% python3 -q
>>> import numpy as np
>>> np.set_printoptions(precision=2, suppress=True, linewidth=120, legacy="1.25")
>>> X = np.load("arr.npy")
>>> print(X.round(2) + 0)
[[ 0.19  0.16 -0.09 -0.15 -0.01  0.11  0.28 -0.09  0.04]
 [ 0.16  0.25  0.08 -0.1   0.1   0.11  0.27  0.   -0.22]
 [-0.09  0.08  0.23  0.09  0.14 -0.02 -0.07  0.13 -0.33]
 [-0.15 -0.1   0.09  0.12  0.03 -0.08 -0.21  0.09 -0.07]
 [-0.01  0.1   0.14  0.03  0.1   0.02  0.02  0.07 -0.23]
 [ 0.11  0.11 -0.02 -0.08  0.02  0.07  0.17 -0.04 -0.03]
 [ 0.28  0.27 -0.07 -0.21  0.02  0.17  0.42 -0.11 -0.04]
 [-0.09  0.    0.13  0.09  0.07 -0.04 -0.11  0.09 -0.17]
 [ 0.04 -0.22 -0.33 -0.07 -0.23 -0.03 -0.04 -0.17  0.53]]
>>> U, sig, Vh = np.linalg.svd(X)
>>> V = Vh[:(sig > 1e-8).sum()]
>>> rng = np.random.default_rng(1233)
>>> vec = X[8] + 2 * X[3] + rng.integers(2) * np.eye(9)[1]
>>> print(vec.round(2) + 0)
[-0.26 -0.43 -0.14  0.17 -0.18 -0.19 -0.46  0.    0.38]
>>> print(np.linalg.matrix_rank(np.vstack([X, vec])))
2
>>> print(np.round(V.T @ V, 2) + 0)
[[ 0.19  0.16 -0.09 -0.15 -0.01  0.11  0.28 -0.09  0.04]
 [ 0.16  0.25  0.08 -0.1   0.1   0.11  0.27  0.   -0.22]
 [-0.09  0.08  0.23  0.09  0.14 -0.02 -0.07  0.13 -0.33]
 [-0.15 -0.1   0.09  0.12  0.03 -0.08 -0.21  0.09 -0.07]
 [-0.01  0.1   0.14  0.03  0.1   0.02  0.02  0.07 -0.23]
 [ 0.11  0.11 -0.02 -0.08  0.02  0.07  0.17 -0.04 -0.03]
 [ 0.28  0.27 -0.07 -0.21  0.02  0.17  0.42 -0.11 -0.04]
 [-0.09  0.    0.13  0.09  0.07 -0.04 -0.11  0.09 -0.17]
 [ 0.04 -0.22 -0.33 -0.07 -0.23 -0.03 -0.04 -0.17  0.53]]
